$ python -q
>>> import numpy as np
>>> import numpy.linalg as la
>>> np.set_printoptions(suppress=True, linewidth=140)
>>> def tidy(a):
...     return np.round(a, 3) + 0
... 
>>> data = np.load("layer0.npy")
>>> data
array([[ 2,  6, -1,  2,  0,  8,  4,  4,  7,  3,  4, -7],
       [ 0,  1,  5, -4,  4, -9,  1, -8,  4,  9, -6,  8],
       [ 0,  0,  5, -7,  6, -6,  1,  9, -6,  4, -8,  4],
       [ 0,  0,  0, -7,  2,  7, -7, -7, -2,  8,  9,  5],
       [ 0,  0,  0,  0, -7,  8,  0, -5, -4, -4,  7, -6],
       [ 0,  0,  0,  0,  0,  7,  9,  8, -8,  9, -5, -4],
       [ 0,  0,  0,  0,  0,  0,  9, -6, -1,  2, -4, -4],
       [ 0,  0,  0,  0,  0,  0,  0,  7,  0,  6, -4, -8],
       [ 0,  0,  0,  0,  0,  0,  0,  0,  7,  8,  1,  9],
       [ 0,  0,  0,  0,  0,  0,  0,  0,  0, -6,  7, -2],
       [ 0,  0,  0,  0,  0,  0,  0,  0,  0,  0,  3,  4],
       [ 0,  0,  0,  0,  0,  0,  0,  0,  0,  0,  0, -3]])
>>> data.sum(axis=0)
array([  2,   7,   9, -16,   5,  15,  17,   2,  -3,  39,   4,  -4])
>>> np.zeros(12, 12)
Traceback (most recent call last):
  File "<python-input-7>", line 1, in <module>
    np.zeros(12, 12)
    ~~~~~~~~^^^^^^^^
TypeError: Cannot interpret '12' as a data type
>>> tidy(la.svd(data, compute_uv=False))
array([29.441, 26.504, 20.365, 16.375, 15.078,  9.552,  7.94 ,  4.363,  3.806,  1.87 ,  0.47 ,  0.019])
>>> left, sig = la.svd(data)
Traceback (most recent call last):
  File "<python-input-9>", line 1, in <module>
    left, sig = la.svd(data)
    ^^^^^^^^^
ValueError: too many values to unpack (expected 2)
>>> left, sig, vt = la.svd(data, full_matrices=False)
>>> tidy(sig / sig[0])
array([1.   , 0.9  , 0.692, 0.556, 0.512, 0.324, 0.27 , 0.148, 0.129, 0.064, 0.016, 0.001])
>>> print(tidy(sig))
[29.441 26.504 20.365 16.375 15.078  9.552  7.94   4.363  3.806  1.87   0.47   0.019]
>>> np.allclose(left * sig @ vt, data)
True
>>> tidy(left.T @ data @ vt.T)
array([[29.441,  0.   ,  0.   ,  0.   ,  0.   ,  0.   ,  0.   ,  0.   ,  0.   ,  0.   ,  0.   ,  0.   ],
       [ 0.   , 26.504,  0.   ,  0.   ,  0.   ,  0.   ,  0.   ,  0.   ,  0.   ,  0.   ,  0.   ,  0.   ],
       [ 0.   ,  0.   , 20.365,  0.   ,  0.   ,  0.   ,  0.   ,  0.   ,  0.   ,  0.   ,  0.   ,  0.   ],
       [ 0.   ,  0.   ,  0.   , 16.375,  0.   ,  0.   ,  0.   ,  0.   ,  0.   ,  0.   ,  0.   ,  0.   ],
       [ 0.   ,  0.   ,  0.   ,  0.   , 15.078,  0.   ,  0.   ,  0.   ,  0.   ,  0.   ,  0.   ,  0.   ],
       [ 0.   ,  0.   ,  0.   ,  0.   ,  0.   ,  9.552,  0.   ,  0.   ,  0.   ,  0.   ,  0.   ,  0.   ],
       [ 0.   ,  0.   ,  0.   ,  0.   ,  0.   ,  0.   ,  7.94 ,  0.   ,  0.   ,  0.   ,  0.   ,  0.   ],
       [ 0.   ,  0.   ,  0.   ,  0.   ,  0.   ,  0.   ,  0.   ,  4.363,  0.   ,  0.   ,  0.   ,  0.   ],
       [ 0.   ,  0.   ,  0.   ,  0.   ,  0.   ,  0.   ,  0.   ,  0.   ,  3.806,  0.   ,  0.   ,  0.   ],
       [ 0.   ,  0.   ,  0.   ,  0.   ,  0.   ,  0.   ,  0.   ,  0.   ,  0.   ,  1.87 ,  0.   ,  0.   ],
       [ 0.   ,  0.   ,  0.   ,  0.   ,  0.   ,  0.   ,  0.   ,  0.   ,  0.   ,  0.   ,  0.47 ,  0.   ],
       [ 0.   ,  0.   ,  0.   ,  0.   ,  0.   ,  0.   ,  0.   ,  0.   ,  0.   ,  0.   ,  0.   ,  0.019]])
>>> print(left.shape, sig.shape, vt.shape)
(12, 12) (12,) (12, 12)
>>> left, sig, vt = la.svd(data)
>>> tidy(sig)
array([29.441, 26.504, 20.365, 16.375, 15.078,  9.552,  7.94 ,  4.363,  3.806,  1.87 ,  0.47 ,  0.019])
>>> M2 = left[:, :11] @ np.diag(sig[:11]) @ vt[:11]
>>> la.matrix_rank(M2)
np.int64(11)
>>> la.matrix_rank(data, rtol=0.05)
np.int64(10)
>>> la.matrix_power(data, 4)
array([[    16,     90,   1207,  -1307,   1288,  -1861,  14351,  -8694,  -4701,   3727, -10757,   -676],
       [     0,      1,    780,   -130,   -572,  -7266, -17641,  -5392,  15421,  -8557,  12299,  15648],
       [     0,      0,    625,   1036,  -2316,  -5178, -10744,   -128,   6965, -12223,   5406,  -3677],
       [     0,      0,      0,   2401,  -2744,   1568,   6658,   3056,  -6514, -13635,   2722, -18211],
       [     0,      0,      0,      0,   2401,      0,   9360,   -640,  -7424,   2406, -10830,   1060],
       [     0,      0,      0,      0,      0,   2401,  18720,  -8140, -14162,  -5157, -13339, -19706],
       [     0,      0,      0,      0,      0,      0,   6561, -12480,  -2080,  -5150,  -1440,   3178],
       [     0,      0,      0,      0,      0,      0,      0,   2401,      0,    510,    -10,  -3204],
       [     0,      0,      0,      0,      0,      0,      0,      0,   2401,    680,   3660,   1760],
       [     0,      0,      0,      0,      0,      0,      0,      0,      0,   1296,   -945,   2070],
       [     0,      0,      0,      0,      0,      0,      0,      0,      0,      0,     81,      0],
       [     0,      0,      0,      0,      0,      0,      0,      0,      0,      0,      0,     81]])
>>> tidy(np.abs(la.eigvals(data)).max())
np.float64(9.0)
>>> np.trace(data)
np.int64(18)
>>> np.allclose(data @ data.T, data.T @ data)
False
>>> np.allclose(data, data.T)
False
>>> tidy(np.sort(np.abs(la.eigvals(data))))
array([1., 2., 3., 3., 5., 6., 7., 7., 7., 7., 7., 9.])
>>> M2 = data[0, 0] * data[1:] - np.outer(data[1:, 0], data[0])
>>> M2
array([[  0,   2,  10,  -8,   8, -18,   2, -16,   8,  18, -12,  16],
       [  0,   0,  10, -14,  12, -12,   2,  18, -12,   8, -16,   8],
       [  0,   0,   0, -14,   4,  14, -14, -14,  -4,  16,  18,  10],
       [  0,   0,   0,   0, -14,  16,   0, -10,  -8,  -8,  14, -12],
       [  0,   0,   0,   0,   0,  14,  18,  16, -16,  18, -10,  -8],
       [  0,   0,   0,   0,   0,   0,  18, -12,  -2,   4,  -8,  -8],
       [  0,   0,   0,   0,   0,   0,   0,  14,   0,  12,  -8, -16],
       [  0,   0,   0,   0,   0,   0,   0,   0,  14,  16,   2,  18],
       [  0,   0,   0,   0,   0,   0,   0,   0,   0, -12,  14,  -4],
       [  0,   0,   0,   0,   0,   0,   0,   0,   0,   0,   6,   8],
       [  0,   0,   0,   0,   0,   0,   0,   0,   0,   0,   0,  -6]])
>>> np.flatnonzero(~M2.round(6).any(axis=1))
array([], dtype=int64)
>>> F = np.loadtxt("mat.csv", delimiter=",")
>>> tidy(F)
array([[ 0.21 ,  0.164,  0.07 , -0.07 , -0.21 , -0.164,  0.023,  0.21 ,  0.117],
       [ 0.164,  0.127,  0.055, -0.055, -0.164, -0.127,  0.018,  0.164,  0.091],
       [ 0.07 ,  0.055,  0.023, -0.023, -0.07 , -0.055,  0.008,  0.07 ,  0.039],
       [-0.07 , -0.055, -0.023,  0.023,  0.07 ,  0.055, -0.008, -0.07 , -0.039],
       [-0.21 , -0.164, -0.07 ,  0.07 ,  0.21 ,  0.164, -0.023, -0.21 , -0.117],
       [-0.164, -0.127, -0.055,  0.055,  0.164,  0.127, -0.018, -0.164, -0.091],
       [ 0.023,  0.018,  0.008, -0.008, -0.023, -0.018,  0.003,  0.023,  0.013],
       [ 0.21 ,  0.164,  0.07 , -0.07 , -0.21 , -0.164,  0.023,  0.21 ,  0.117],
       [ 0.117,  0.091,  0.039, -0.039, -0.117, -0.091,  0.013,  0.117,  0.065]])
>>> left, sig, vt = la.svd(F)
>>> V = vt[:(sig > 1e-8).sum()]
>>> rng = np.random.default_rng(2700)
>>> x = F[2] + -3 * F[7] + rng.integers(2) * np.eye(9)[0]
>>> tidy(x)
array([-0.561, -0.436, -0.187,  0.187,  0.561,  0.436, -0.062, -0.561, -0.312])
>>> tidy(np.diag(V.T @ V))
array([0.21 , 0.127, 0.023, 0.023, 0.21 , 0.127, 0.003, 0.21 , 0.065])
>>> np.allclose(V.T @ V @ x, x)
True
